$ python -q
>>> import numpy as np
>>> np.set_printoptions(precision=1, suppress=True, linewidth=100)
>>> E = np.loadtxt("a.csv", delimiter=",")
>>> E
array([[ 14.5,  -7.1,  -1. ],
       [-20.8,   7. ,   6.7],
       [  6.2,  -9.2,   9.5],
       [  2.8,   4.3,  -7.4],
       [ -2.7,   1.2,  -4. ],
       [ 12.7,   9.7,  -7.8],
       [ 10.4,  -8.7,   1.2],
       [  1.1,  -8.1,  -6.2],
       [  3.6, -10.5,  11.8],
       [ -1.3, -17.6,   6.3],
       [  4.8, -10.3,   9.6],
       [ -6.6,  -3.4, -17. ],
       [ -6.8, -16.6,  -5.7],
       [-17.9,   4.5,  -1.8],
       [ 13.3,  -4.5,  -0.1],
       [  7.7,   1.3,  -6. ],
       [ -6. ,   0.9, -13. ],
       [ -0.3,  -0.5,  14.6],
       [ -8.7,  23.9,   9.5],
       [ -1.9,   9. , -11.8],
       [-11. ,  28.5,   6.3],
       [  7.4,  -3.6,  15.5],
       [ -9.9,   0.8,  -7.5]])
>>> M2 = E / np.sqrt((E ** 2).mean(axis=1, keepdims=True))
>>> np.linalg.matrix_rank(M2) == np.linalg.matrix_rank(E)
np.True_
>>> np.linalg.matrix_rank(E - E.mean(axis=1, keepdims=True))
np.int64(2)
>>> Xc = (E - E.mean(axis=0)) / E.std(axis=0)
>>> np.argwhere(np.abs(Xc) > 2)
array([[ 1,  0],
       [18,  1],
       [20,  1]])
>>> coef = np.linalg.lstsq(np.delete(Xc, 2, axis=1), Xc[:, 2])[0]
>>> np.abs(coef).argmax()
np.int64(0)
>>> def softmax(z):
...     e = np.exp(z - z.max(axis=-1, keepdims=True))
...     return e / e.sum(axis=-1, keepdims=True)
... 
>>> np.round(softmax(E[20]), 1) + 0
array([0., 1., 0.])
>>> att = E @ E.T / np.sqrt(3)
>>> softmax(att).round(6).argmax(axis=1)
array([ 0,  1,  8,  5, 11,  5,  0, 12,  8,  9,  8, 11, 12,  1,  0,  5, 11, 21, 20, 19, 20, 21, 13])
>>> M2 = np.array([[-1, -2, 2, -2], [2, 3, 1, 2], [2, -2, 2, 3], [3, -3, -1, 2]])
>>> M2[-1] = M2[0]
>>> K = M2 + 0.1 * np.eye(4)
>>> K
array([[-0.9, -2. ,  2. , -2. ],
       [ 2. ,  3.1,  1. ,  2. ],
       [ 2. , -2. ,  2.1,  3. ],
       [-1. , -2. ,  2. , -1.9]])
>>> np.allclose(K, K.T)
False
>>> K.inv()
Traceback (most recent call last):
  File "<python-input-20>", line 1, in <module>
    K.inv()
    ^^^^^
AttributeError: 'numpy.ndarray' object has no attribute 'inv'
>>> (K + K.T) / 2
array([[-0.9,  0. ,  2. , -1.5],
       [ 0. ,  3.1, -0.5,  0. ],
       [ 2. , -0.5,  2.1,  2.5],
       [-1.5,  0. ,  2.5, -1.9]])
>>> r0 = np.array([0, 1, 2, 3])
>>> M2 = K + np.outer(r0, np.eye(4)[1])
>>> M2
array([[-0.9, -2. ,  2. , -2. ],
       [ 2. ,  4.1,  1. ,  2. ],
       [ 2. ,  0. ,  2.1,  3. ],
       [-1. ,  1. ,  2. , -1.9]])
>>> np.linalg.matrix_rank(M2 - K)
np.int64(1)
>>> np.round(np.linalg.det(M2) / np.linalg.det(K), 1), round(1 + np.linalg.solve(K, r0)[1], 1)
(np.float64(4.3), np.float64(4.3))
>>> np.linalg.matrix_rank(np.linalg.inv(M2) - np.linalg.inv(K), tol=1e-8)
np.int64(1)
>>> M2 = np.array([[-1, 1, 1], [1, 1, -2], [-2, 0, 0], [1, 1, -1]])
>>> np.linalg.matrix_rank(K @ M2)
np.int64(3)
>>> K @ M2
array([[-7.1, -4.9,  5.1],
       [ 1.1,  7.1, -6.2],
       [-5.2,  3. ,  3. ],
       [-6.9, -4.9,  4.9]])
>>> K.sum(axis=1)
array([-2.9,  8.1,  5.1, -2.9])
>>> K.shape
(4, 4)
>>> np.linalg.matrix_rank(K)
np.int64(4)
>>> np.diff(K, axis=0)
array([[ 2.9,  5.1, -1. ,  4. ],
       [ 0. , -5.1,  1.1,  1. ],
       [-3. ,  0. , -0.1, -4.9]])
>>> mat = np.load("test4.npy")
>>> mat
array([[ 1,  5,  0],
       [ 0,  0,  2],
       [ 2, 10,  0]])
>>> # column 1 dominates
>>> rng = np.random.default_rng(6060)
>>> M2 = mat + rng.integers(-2, 3, (3, 2)) @ rng.integers(-2, 3, (2, 3))
>>> M2
array([[ 3,  6, -2],
       [-2,  2,  6],
       [-1, 10,  4]])
>>> np.round(np.linalg.svd(M2 - mat, compute_uv=False), 1) + 0
array([7.3, 2.2, 0. ])
>>> Uu, sv, Vh = np.linalg.svd(mat)
>>> np.argmax(sv[:-1] / (sv[1:] + 1e-6)) + 1
np.int64(2)
>>> sv.round(1) + 0
array([11.4,  2. ,  0. ])
>>> M2 = Uu[:, :2] @ np.diag(sv[:2]) @ Vh[:2]
>>> M2
array([[ 1.,  5.,  0.],
       [ 0.,  0.,  2.],
       [ 2., 10.,  0.]])
>>> round(np.linalg.norm(mat - M2) / np.linalg.norm(mat), 1)
np.float64(0.0)
>>> np.linalg.matrix_rank(mat, rtol=0.05)
np.int64(2)
>>> round(np.linalg.norm(mat - M2, 2), 1), round(sv[2], 1)
(np.float64(0.0), np.float64(0.0))
>>> np.linalg.matrix_rank(M2)
np.int64(2)
>>> round(np.abs(mat - M2).max(), 1)
np.float64(0.0)
>>> r = np.linalg.matrix_rank(M2)
>>> r
np.int64(2)
>>> N = np.linalg.svd(M2)[2][r:].T
>>> np.allclose(M2 @ N, 0)
True
>>> [int(np.linalg.matrix_rank(M2[:, :j + 1])) for j in range(3)]
[1, 1, 2]
>>> mat @ np.linalg.pinv(mat) @ mat
array([[ 1.,  5.,  0.],
       [ 0.,  0.,  2.],
       [ 2., 10.,  0.]])
>>> np.linalg.lstsq(mat[:-1].T, mat[-1])[2]
np.int32(2)
>>> X = np.loadtxt("arr.csv", delimiter=",")
>>> X
array([[ 0.,  4.,  8.],
       [ 0., 14., 14.],
       [ 1., 22., 21.],
       [ 0., 12., 13.],
       [ 0., 14., 16.],
       [ 0., 18., 18.],
       [ 0.,  4.,  8.],
       [ 0., 12., 11.],
       [ 0., 12., 14.],
       [ 0., 20., 19.],
       [ 0.,  8.,  9.]])
>>> # rows 0 and 6 are equal
>>> x = np.array([1, 1, 1])
>>> h1 = np.maximum(X @ x, 0)
>>> np.maximum(X @ x, 0) - np.maximum(-X @ x, 0)
array([12., 28., 44., 25., 30., 36., 12., 23., 26., 39., 17.])
>>> np.maximum(X @ (3 * x), 0)
array([ 36.,  84., 132.,  75.,  90., 108.,  36.,  69.,  78., 117.,  51.])
>>> np.tanh(X @ x)
array([1., 1., 1., 1., 1., 1., 1., 1., 1., 1., 1.])
>>> X.T @ h1
array([  44., 4328., 4472.])
>>> np.flatnonzero(h1 > 1e-9)
array([ 0,  1,  2,  3,  4,  5,  6,  7,  8,  9, 10])
>>> Xc = X - X.mean(axis=0)
>>> vecs = np.linalg.svd(Xc)[2][:1]
>>> M2 = Xc - Xc @ vecs.T @ vecs
>>> (Xc @ vecs.T).std(axis=0)
array([7.])
>>> np.linalg.norm(M2, axis=1).round(6).argmax()
np.int64(7)
>>> arr = np.load("x.npy")
>>> arr
array([[ 0.8, -0.1,  0.5,  0.2,  0.2],
       [-0.1,  1. ,  0.2,  0.1,  0.1],
       [ 0.5,  0.2, -0.3, -0.5, -0.5],
       [ 0.2,  0.1, -0.5,  0.8, -0.2],
       [ 0.2,  0.1, -0.5, -0.2,  0.8]])
>>> round(float(np.linalg.norm(mat) ** 2 / np.linalg.norm(mat, 2) ** 2), 1)
1.0
>>> mat[1] @ mat[2]
np.int64(0)
>>> round(float(np.linalg.norm(mat, "nuc")), 1)
13.4
>>> np.linalg.norm(mat, axis=0)
array([ 2.2, 11.2,  2. ])
>>> np.linalg.norm(mat, axis=1)
array([ 5.1,  2. , 10.2])
>>> idx = rng.permutation(5)
>>> M2 = arr[:, idx] * rng.choice([-1, 1], 5)
>>> M2
array([[-0.2,  0.5,  0.2,  0.1,  0.8],
       [-0.1,  0.2,  0.1, -1. , -0.1],
       [ 0.5, -0.3, -0.5, -0.2,  0.5],
       [-0.8, -0.5, -0.2, -0.1,  0.2],
       [ 0.2, -0.5,  0.8, -0.1,  0.2]])
>>> Uu, _, Vh = np.linalg.svd(arr.T @ M2)
>>> np.round(Uu @ Vh, 1) + 0
array([[ 0.,  0.,  0.,  0.,  1.],
       [ 0.,  0.,  0., -1.,  0.],
       [ 0.,  1.,  0.,  0.,  0.],
       [-1.,  0.,  0.,  0.,  0.],
       [ 0.,  0.,  1.,  0.,  0.]])
>>> r0 = np.array([3, 8])
>>> np.round(np.cross(arr[1, :3], arr[3, :3]), 1) + 0
array([-0.5,  0. , -0.2])
>>> np.convolve(arr[1], r0)
array([-0.2,  2.3,  8.3,  1.7,  0.9,  0.6])
>>> np.round(np.correlate(arr[1], arr[3], "full"), 1) + 0
array([ 0. , -0.3,  0.7, -0.4,  0. ,  0.3,  0. ,  0. ,  0. ])
>>> F = np.array([[0, -2, 3, -1], [0, 0, -3, -3], [0, 0, 0, 2], [0, 0, 0, 0]])
>>> # null space of dimension 1
>>> Uu, sv, Vh = np.linalg.svd(F)
>>> np.argmax(sv[:-1] / (sv[1:] + 1e-6)) + 1
np.int64(3)
>>> sv
array([4.8, 3.5, 0.7, 0. ])
>>> M2 = Uu[:, :3] @ np.diag(sv[:3]) @ Vh[:3]
>>> np.linalg.matrix_rank(F, rtol=0.05)
np.int64(3)
>>> round(np.linalg.norm(F - M2) / np.linalg.norm(F), 1)
np.float64(0.0)
>>> M2.round(1) + 0
array([[ 0., -2.,  3., -1.],
       [ 0.,  0., -3., -3.],
       [ 0.,  0.,  0.,  2.],
       [ 0.,  0.,  0.,  0.]])
>>> m1 = np.loadtxt("dump.csv", delimiter=",")
>>> m1
array([[ 0.1, -1.9, -0.1, -0.6],
       [-0.5,  0.3, -0.4,  0.2],
       [-0.4,  0.3, -1. ,  1.8],
       [-0.2,  1.5, -1.1,  0.7],
       [-0.2,  0.3,  0.1, -1.1],
       [ 0.4, -0.8,  0.8,  0.5],
       [-2. , -1.5,  1. ,  0.6],
       [-0.4, -1.5, -0.9,  1.9],
       [ 1. ,  1.4, -1.9, -0.8],
       [-1.2,  1.8, -0.8,  0.7],
       [-0.7, -0.6, -0.9, -0.6],
       [ 0.6, -0.3,  0.7, -0.4],
       [ 0.2, -0.8, -0.2, -1.5],
       [ 0. , 16. ,  8. , 12. ],
       [-0.1, -0.3, -0.6,  0.1],
       [ 0.5, -0.7,  1.3,  1.1],
       [-0.1, -0.2,  0.7, -0.9]])
>>> # row 13 dominates
>>> cov = np.cov(m1, rowvar=False)
>>> np.polyfit(m1[:, 3], m1[:, 2], 1)
array([ 0.6, -0.2])
>>> np.round(np.corrcoef(m1[:, 3], m1[:, 2])[0, 1], 1)
np.float64(0.9)
>>> cov
array([[ 0.5,  0.2,  0.1, -0.1],
       [ 0.2, 16.5,  7.3, 11.3],
       [ 0.1,  7.3,  4.7,  5.7],
       [-0.1, 11.3,  5.7,  9.3]])
>>> np.argwhere(np.triu(np.abs(np.corrcoef(m1.T)) > 0.8, 1))
array([[1, 2],
       [1, 3],
       [2, 3]])
>>> np.argsort(-m1.std(axis=0).round(6), kind="stable")
array([1, 3, 2, 0])
>>> np.round(np.corrcoef(m1.T), 1) + 0
array([[1. , 0.1, 0. , 0. ],
       [0.1, 1. , 0.8, 0.9],
       [0. , 0.8, 1. , 0.9],
       [0. , 0.9, 0.9, 1. ]])
>>> O, Rm = np.linalg.qr(m1)
>>> O @ Rm
array([[ 0.1, -1.9, -0.1, -0.6],
       [-0.5,  0.3, -0.4,  0.2],
       [-0.4,  0.3, -1. ,  1.8],
       [-0.2,  1.5, -1.1,  0.7],
       [-0.2,  0.3,  0.1, -1.1],
       [ 0.4, -0.8,  0.8,  0.5],
       [-2. , -1.5,  1. ,  0.6],
       [-0.4, -1.5, -0.9,  1.9],
       [ 1. ,  1.4, -1.9, -0.8],
       [-1.2,  1.8, -0.8,  0.7],
       [-0.7, -0.6, -0.9, -0.6],
       [ 0.6, -0.3,  0.7, -0.4],
       [ 0.2, -0.8, -0.2, -1.5],
       [ 0. , 16. ,  8. , 12. ],
       [-0.1, -0.3, -0.6,  0.1],
       [ 0.5, -0.7,  1.3,  1.1],
       [-0.1, -0.2,  0.7, -0.9]])
>>> np.round(np.trace(O @ O.T), 1)
np.float64(4.0)
>>> x = np.array([-4, -1, 2, 2])
>>> target = m1 @ x
>>> np.linalg.solve(m1.T @ m1, m1.T @ target)
array([-4., -1.,  2.,  2.])
>>> np.linalg.lstsq(m1, target)[0]
array([-4., -1.,  2.,  2.])
>>> target = target + 0.1 * rng.normal(size=17)
>>> target.round(1) + 0
array([  0. ,   1.2,   3. ,  -1.5,  -1.5,   1.9,  12.6,   5.2, -10.8,   2.8,   0.3,  -1.5,  -3.5,
        24.2,  -0.1,   3.5,   0.2])
>>> coef, *_ = np.linalg.lstsq(m1, target)
>>> coef
array([-3.9, -1. ,  2. ,  2. ])
>>> coef.round()
array([-4., -1.,  2.,  2.])
